$ python3 -q
>>> import numpy as np
>>> from numpy import linalg as LA
>>> np.set_printoptions(suppress=True, linewidth=140)
>>> def tidy(a):
...     return np.round(a, 4) + 0
... 
>>> mat = np.load("x.npy")
>>> mat
array([[6., 0., 0., 0.],
       [0., 6., 5., 5.],
       [0., 5., 6., 5.],
       [0., 5., 5., 6.]])
>>> f, g = mat[2], mat[3]
>>> f @ f
np.float64(86.0)
>>> f @ g
np.float64(85.0)
>>> p = (f @ g) / (f @ f) * f
>>> LA.matrix_rank(np.outer(f, g))
np.int64(1)
>>> np.outer(f, g)
array([[ 0.,  0.,  0.,  0.],
       [ 0., 25., 25., 30.],
       [ 0., 30., 30., 36.],
       [ 0., 25., 25., 30.]])
>>> tidy((g - p) @ f)
np.float64(0.0)
>>> tidy(g - p)
array([ 0.    ,  0.0581, -0.9302,  1.0581])
>>> A = np.load("run5.npy")
>>> A
array([[-2.,  1.,  0.,  0.,  0.,  0.,  0.,  0.,  0.,  0.],
       [ 0., -2.,  1.,  0.,  0.,  0.,  0.,  0.,  0.,  0.],
       [ 0.,  0., -2.,  1.,  0.,  0.,  0.,  0.,  0.,  0.],
       [ 0.,  0.,  0., -2.,  1.,  0.,  0.,  0.,  0.,  0.],
       [ 0.,  0.,  0.,  0., -2.,  1.,  0.,  0.,  0.,  0.],
       [ 0.,  0.,  0.,  0.,  0., -2.,  1.,  0.,  0.,  0.],
       [ 0.,  0.,  0.,  0.,  0.,  0., -2.,  1.,  0.,  0.],
       [ 0.,  0.,  0.,  0.,  0.,  0.,  0., -2.,  1.,  0.],
       [ 0.,  0.,  0.,  0.,  0.,  0.,  0.,  0., -2.,  1.],
       [ 0.,  0.,  0.,  0.,  0.,  0.,  0.,  0.,  0., -2.]])
>>> # triangular
>>> LA.matrix_rank(A - A[0, 0] * np.eye(10))
np.int64(9)
>>> np.prod(np.diag(A)), tidy(LA.det(A))
(np.float64(1024.0), np.float64(1024.0))
>>> tidy(np.sort(LA.eigvals(A)))
array([-2., -2., -2., -2., -2., -2., -2., -2., -2., -2.])
>>> [int(LA.matrix_rank(LA.matrix_power(A, p))) for p in range(1, 11)]
[10, 10, 10, 10, 10, 10, 10, 10, 10, 10]
>>> vec = np.array([-1, -2, 3, 2, -3, 3, 3, -2, -3, 0])
>>> target = A @ vec
>>> c, lr = np.zeros(10), 1 / LA.norm(A, 2) ** 2
>>> for i in range(50):
...     c -= lr * A.T @ (A @ c - target)
...     if i % 10 == 0: print(i, round(LA.norm(A @ c - target), 4))
... 
0 6.5374
10 0.2954
20 0.056
30 0.0136
40 0.0034
>>> tidy(LA.cond(A))
np.float64(2.7855)
>>> Y = np.array([[0, 2, 2],
...     [2, 0, 2],
...     [2, 2, 1],
...     [0, 1, 1],
...     [2, 0, 2],
...     [1, 0, 1],
...     [1, 2, 1],
...     [1, 1, 0],
...     [1, 0, 1],
...     [0, 0, 1]])
>>> LA.matrix_rank(np.vstack([A, Y.T]))
np.int64(10)
>>> Y.T @ A.T
array([[ 2., -2., -4.,  2., -3., -1., -1., -1., -2.,  0.],
       [-4.,  2., -3., -2.,  0.,  2., -3., -2.,  0.,  0.],
       [-2., -3., -1.,  0., -3., -1., -2.,  1., -1., -2.]])
>>> tidy(LA.norm(A[0] - A[3]))
np.float64(3.1623)
>>> tidy(LA.norm(A[0], 1)), tidy(LA.norm(A[0], np.inf))
(np.float64(3.0), np.float64(2.0))
>>> tidy(LA.norm(A, axis=1))
array([2.2361, 2.2361, 2.2361, 2.2361, 2.2361, 2.2361, 2.2361, 2.2361, 2.2361, 2.    ])
>>> tidy(LA.norm(A, axis=0))
array([2.    , 2.2361, 2.2361, 2.2361, 2.2361, 2.2361, 2.2361, 2.2361, 2.2361, 2.2361])
>>> LA.norm(A, axis=1).argmax()
np.int64(0)
>>> tidy(LA.norm(A, 1)), tidy(LA.norm(A, np.inf))
(np.float64(3.0), np.float64(3.0))
>>> U, s, vt = LA.svd(A, full_matrices=False)
>>> tidy(s / s[0])
array([1.    , 0.9712, 0.9242, 0.8606, 0.7828, 0.6941, 0.599 , 0.5042, 0.4197, 0.359 ])
>>> tidy(U.T @ A @ vt.T)
array([[2.9712, 0.    , 0.    , 0.    , 0.    , 0.    , 0.    , 0.    , 0.    , 0.    ],
       [0.    , 2.8856, 0.    , 0.    , 0.    , 0.    , 0.    , 0.    , 0.    , 0.    ],
       [0.    , 0.    , 2.7459, 0.    , 0.    , 0.    , 0.    , 0.    , 0.    , 0.    ],
       [0.    , 0.    , 0.    , 2.5571, 0.    , 0.    , 0.    , 0.    , 0.    , 0.    ],
       [0.    , 0.    , 0.    , 0.    , 2.3259, 0.    , 0.    , 0.    , 0.    , 0.    ],
       [0.    , 0.    , 0.    , 0.    , 0.    , 2.0622, 0.    , 0.    , 0.    , 0.    ],
       [0.    , 0.    , 0.    , 0.    , 0.    , 0.    , 1.7797, 0.    , 0.    , 0.    ],
       [0.    , 0.    , 0.    , 0.    , 0.    , 0.    , 0.    , 1.4982, 0.    , 0.    ],
       [0.    , 0.    , 0.    , 0.    , 0.    , 0.    , 0.    , 0.    , 1.247 , 0.    ],
       [0.    , 0.    , 0.    , 0.    , 0.    , 0.    , 0.    , 0.    , 0.    , 1.0667]])
>>> tidy(U.T @ U)
array([[1., 0., 0., 0., 0., 0., 0., 0., 0., 0.],
       [0., 1., 0., 0., 0., 0., 0., 0., 0., 0.],
       [0., 0., 1., 0., 0., 0., 0., 0., 0., 0.],
       [0., 0., 0., 1., 0., 0., 0., 0., 0., 0.],
       [0., 0., 0., 0., 1., 0., 0., 0., 0., 0.],
       [0., 0., 0., 0., 0., 1., 0., 0., 0., 0.],
       [0., 0., 0., 0., 0., 0., 1., 0., 0., 0.],
       [0., 0., 0., 0., 0., 0., 0., 1., 0., 0.],
       [0., 0., 0., 0., 0., 0., 0., 0., 1., 0.],
       [0., 0., 0., 0., 0., 0., 0., 0., 0., 1.]])
>>> tidy(np.cumsum(s ** 2) / np.sum(s ** 2))
array([0.1802, 0.3501, 0.504 , 0.6374, 0.7478, 0.8346, 0.8992, 0.945 , 0.9768, 1.    ])
>>> U.shape, s.shape, vt.shape
((10, 10), (10,), (10, 10))
>>> (s > 1e-8).sum()
np.int64(10)
>>> F = np.vander(np.arange(5) - 1, 4, increasing=True)
>>> F
array([[ 1, -1,  1, -1],
       [ 1,  0,  0,  0],
       [ 1,  1,  1,  1],
       [ 1,  2,  4,  8],
       [ 1,  3,  9, 27]])
>>> # row 4 dominates
>>> Y = F / LA.norm(F, axis=1)
Traceback (most recent call last):
  File "<python-input-45>", line 1, in <module>
    Y = F / LA.norm(F, axis=1)
        ~~^~~~~~~~~~~~~~~~~~~~
ValueError: operands could not be broadcast together with shapes (5,4) (5,) 
>>> Y = F / LA.norm(F, axis=1, keepdims=True)
>>> gram = Y @ Y.T
>>> (np.abs(gram) > 0.9).astype(int)
array([[1, 0, 0, 0, 0],
       [0, 1, 0, 0, 0],
       [0, 0, 1, 0, 0],
       [0, 0, 0, 1, 1],
       [0, 0, 0, 1, 1]])
>>> tidy(gram[0])
array([ 1.    ,  0.5   ,  0.    , -0.2712, -0.3492])
>>> (gram - 2 * np.eye(5)).round(6).argmax(axis=1)
array([1, 0, 3, 4, 3])
>>> t3 = np.stack([F, -3 * F, F[::-1]])
>>> t3.shape
(3, 5, 4)
>>> (t3 @ F.T).shape
(3, 5, 5)
>>> LA.matrix_rank(t3.reshape(3, -1))
np.int64(2)
>>> t3.sum(axis=0)
array([[ -1,   5,   7,  29],
       [ -1,   2,   4,   8],
       [ -1,  -1,  -1,  -1],
       [ -1,  -4,  -8, -16],
       [ -1,  -7, -17, -55]])
>>> Y = np.c_[F[:, :2] @ np.array([[2, -1], [-2, -3]]), np.array([3, 3, -3, 2, -2])]
>>> Y
array([[  4,   2,   3],
       [  2,  -1,   3],
       [  0,  -4,  -3],
       [ -2,  -7,   2],
       [ -4, -10,  -2]])
>>> tidy(LA.norm(LA.qr(F)[0].T @ Y, axis=0) ** 2 / ((Y ** 2).sum(axis=0) + 1e-12))
array([1.    , 1.    , 0.4412])
>>> LA.matrix_rank(np.c_[F, Y])
np.int64(5)
>>> K = np.loadtxt("data.csv", delimiter=",")
>>> K
array([[  1.,   0.,   1.,  -2.,  -1.,   0.,   2.,   2.,   0.,   2.],
       [  2.,  -1.,   1.,  -1.,  -3.,   0.,   0.,   1.,  -2.,   1.],
       [  1.,  -1.,   3.,  -1.,  -2.,   2.,   2.,   3.,  -3.,   1.],
       [  3.,  -3.,   3.,   1.,  -2.,   1.,   3.,   1.,  -4.,   2.],
       [  2.,  -1.,   4.,   0.,  -3.,   3.,   3.,   3.,  -3.,   3.],
       [  1.,  -2.,   6.,  -1.,  -2.,   1.,   1.,   5.,  -5.,   4.],
       [  0.,  -2.,   7.,   1.,  -2.,  -1.,   3.,   7.,  -4.,   6.],
       [ -2.,  -1.,   5.,  -1.,  -2.,  -1.,   5.,   5.,  -6.,   8.],
       [ -3.,   0.,   6.,   0.,  -4.,  -1.,   7.,   3.,  -5.,   6.],
       [ -2.,   0.,   4.,   1.,  -5.,  -1.,   7.,   2.,  -6.,   7.],
       [ -2.,   2.,   2.,   2.,  -3.,   1.,   7.,   4.,  -5.,   8.],
       [ -4.,   2.,   2.,   3.,  -1.,   1.,   7.,   5.,  -6.,   6.],
       [ -2.,   2.,   1.,   4.,   0.,   2.,   6.,   5.,  -6.,   5.],
       [  0.,   2.,  -1.,   6.,   2.,   1.,   5.,   3.,  -8.,   3.],
       [ -2.,   1.,  -3.,   7.,   3.,   1.,   7.,   1., -10.,   2.],
       [  0.,   1.,  -4.,   7.,   4.,  -1.,   8.,  -1.,  -8.,   4.],
       [  0.,   1.,  -5.,   8.,   2.,  -1.,   9.,  -3.,  -9.,   3.],
       [ -2.,   2.,  -7.,   8.,   2.,  -3.,   9.,  -3.,  -8.,   2.],
       [ -1.,   3.,  -9.,   7.,   3.,  -5.,   8.,  -1., -10.,   2.],
       [ -1.,   2.,  -8.,   9.,   1.,  -3.,  10.,  -2., -10.,   4.],
       [  1.,   2.,  -9.,   8.,   1.,  -3.,  10.,  -4., -12.,   2.],
       [ -1.,   4., -11.,  10.,   1.,  -2.,   8.,  -4., -11.,   2.],
       [ -2.,   6., -13.,   9.,   2.,  -1.,   7.,  -3., -13.,   3.],
       [ -2.,   7., -13.,  11.,   2.,  -3.,   5.,  -2., -12.,   2.],
       [ -1.,   8., -12.,  10.,   0.,  -1.,   3.,  -2., -13.,   0.],
       [ -1.,   9., -13.,  10.,  -1.,  -1.,   1.,   0., -12.,  -1.],
       [ -1.,   8., -14.,   8.,   0.,   0.,   3.,  -1., -11.,   0.],
       [ -2.,   6., -16.,  10.,  -2.,  -1.,   4.,   1., -10.,  -1.],
       [ -4.,   4., -14.,   8.,  -3.,  -2.,   3.,   1.,  -9.,  -3.],
       [ -6.,   4., -12.,   8.,  -1.,   0.,   1.,  -1., -10.,  -5.],
       [ -6.,   4., -12.,  10.,  -2.,   2.,   2.,  -3., -11.,  -4.],
       [ -7.,   6., -12.,  12.,  -3.,   2.,   0.,  -5., -10.,  -6.],
       [ -8.,   4., -13.,  13.,  -2.,   1.,  -2.,  -3., -10.,  -5.],
       [ -8.,   6., -11.,  12.,   0.,   3.,  -3.,  -1., -11.,  -6.],
       [ -6.,   6., -11.,  13.,  -2.,   3.,  -2.,   1., -12.,  -8.],
       [ -7.,   7., -12.,  14.,  -1.,   3.,  -3.,   0., -12., -10.],
       [ -6.,   6., -11.,  15.,  -3.,   3.,  -2.,   1., -10., -11.]])
>>> gram = K.T @ K
>>> gram
array([[  474.,  -413.,   833.,  -853.,   100.,   -75.,  -111.,    53.,   832.,   282.],
       [ -413.,   664., -1319.,  1154.,   -32.,     2.,   272.,  -143., -1191.,  -263.],
       [  833., -1319.,  3061., -2488.,   -22.,    80.,  -561.,   528.,  2451.,   729.],
       [ -853.,  1154., -2488.,  2437.,   -55.,     9.,   759.,  -272., -2531.,  -456.],
       [  100.,   -32.,   -22.,   -55.,   193.,   -67.,    39.,  -107.,   112.,    29.],
       [  -75.,     2.,    80.,     9.,   -67.,   147.,  -191.,    63.,    50.,  -157.],
       [ -111.,   272.,  -561.,   759.,    39.,  -191.,  1074.,    26., -1180.,   600.],
       [   53.,  -143.,   528.,  -272.,  -107.,    63.,    26.,   335.,   126.,   238.],
       [  832., -1191.,  2451., -2531.,   112.,    50., -1180.,   126.,  2969.,    65.],
       [  282.,  -263.,   729.,  -456.,    29.,  -157.,   600.,   238.,    65.,   862.]])
>>> tidy(LA.eigvalsh(gram)[::-1])
array([9035.038 , 1974.9054,  638.9309,  175.8751,  124.6622,   98.9184,   63.359 ,   46.4109,   34.3026,   23.5974])
>>> np.trace(gram), (K ** 2).sum()
(np.float64(12216.0), np.float64(12216.0))
>>> vec = np.array([0, 1, 0, 0, 0, 0, 1, 0, 2, 2])
>>> (K @ vec).argmax()
np.int64(10)
>>> K @ np.eye(10)[5]
array([ 0.,  0.,  2.,  1.,  3.,  1., -1., -1., -1., -1.,  1.,  1.,  2.,  1.,  1., -1., -1., -3., -5., -3., -3., -2., -1., -3., -1., -1.,
        0., -1., -2.,  0.,  2.,  2.,  1.,  3.,  3.,  3.,  3.])
>>> K @ (2 * vec)
array([ 12.,  -6.,  -6.,  -8.,   4.,  -6.,  10.,  16.,  18.,  18.,  30.,  18.,  12.,  -6., -16.,   2.,  -4.,  -2., -10.,   0., -16., -12.,
       -14., -16., -30., -32., -22., -24., -34., -50., -48., -52., -56., -62., -72., -80., -76.])
>>> np.einsum("ij,j->i", K, vec)
array([  6.,  -3.,  -3.,  -4.,   2.,  -3.,   5.,   8.,   9.,   9.,  15.,   9.,   6.,  -3.,  -8.,   1.,  -2.,  -1.,  -5.,   0.,  -8.,  -6.,
        -7.,  -8., -15., -16., -11., -12., -17., -25., -24., -26., -28., -31., -36., -40., -38.])
>>> K @ vec
array([  6.,  -3.,  -3.,  -4.,   2.,  -3.,   5.,   8.,   9.,   9.,  15.,   9.,   6.,  -3.,  -8.,   1.,  -2.,  -1.,  -5.,   0.,  -8.,  -6.,
        -7.,  -8., -15., -16., -11., -12., -17., -25., -24., -26., -28., -31., -36., -40., -38.])
>>> data = np.loadtxt("m.csv", delimiter=",")
>>> data
array([[-3.,  2.,  3.],
       [-1.,  2.,  1.],
       [ 0.,  2.,  3.]])
>>> Y = LA.inv(data)
>>> tidy(LA.cond(data))
np.float64(5.8375)
>>> tidy(data @ Y)
array([[1., 0., 0.],
       [0., 1., 0.],
       [0., 0., 1.]])
>>> (np.abs(Y) > 1e-9).astype(int)
array([[1, 0, 1],
       [1, 1, 0],
       [1, 1, 1]])
>>> np.allclose(Y, data.T)
False
>>> tidy(Y)
array([[-0.3333,  0.    ,  0.3333],
       [-0.25  ,  0.75  ,  0.    ],
       [ 0.1667, -0.5   ,  0.3333]])
>>> rng = np.random.default_rng(140)
>>> J = rng.normal(size=(17, 5))
>>> J = 3 * J / LA.norm(J, axis=1, keepdims=True)
>>> tidy(J)
array([[-0.9135,  1.398 , -0.9177,  1.9205, -1.2963],
       [ 0.3849, -0.762 , -1.2392, -0.7521, -2.4839],
       [ 1.6419,  0.6852, -0.4416, -0.7149,  2.2646],
       [-2.6749,  1.284 , -0.3438, -0.2622, -0.0972],
       [-0.7351, -1.0669, -0.2401, -2.3568,  1.3073],
       [ 1.5194,  2.3061,  0.8845,  0.3057,  0.7054],
       [-1.3183,  1.7093,  1.1945,  0.3825, -1.6635],
       [-1.3129, -0.5757,  1.729 ,  0.4982, -1.9254],
       [ 0.5289, -1.18  , -1.9503, -1.5153,  1.108 ],
       [ 0.6084,  2.4539,  0.9237,  0.9241, -0.9493],
       [-0.7494, -1.4169,  1.4832, -0.7965,  1.8964],
       [-2.0964,  0.3797,  1.6828,  1.2761,  0.0277],
       [ 1.9412, -0.0715,  1.3743, -1.4517,  1.1093],
       [-1.6456, -1.7924,  0.242 ,  1.6621, -0.5081],
       [-1.4231,  0.2627, -2.0515,  1.0312,  1.2782],
       [-1.2981, -0.0104,  1.6578, -1.6941, -1.3026],
       [ 0.6861, -0.7718, -1.6885, -1.3619,  1.7966]])
>>> labels = J[:, 4] > np.median(J[:, 4])
>>> f = J[labels].mean(axis=0) - J[~labels].mean(axis=0)
>>> labels.astype(int)
array([0, 0, 1, 0, 1, 1, 0, 0, 1, 0, 1, 0, 1, 0, 1, 0, 1])
>>> ((J - J.mean(axis=0)) @ f > 0).astype(int)
array([0, 0, 1, 0, 1, 1, 0, 0, 1, 0, 1, 0, 1, 0, 1, 0, 1])
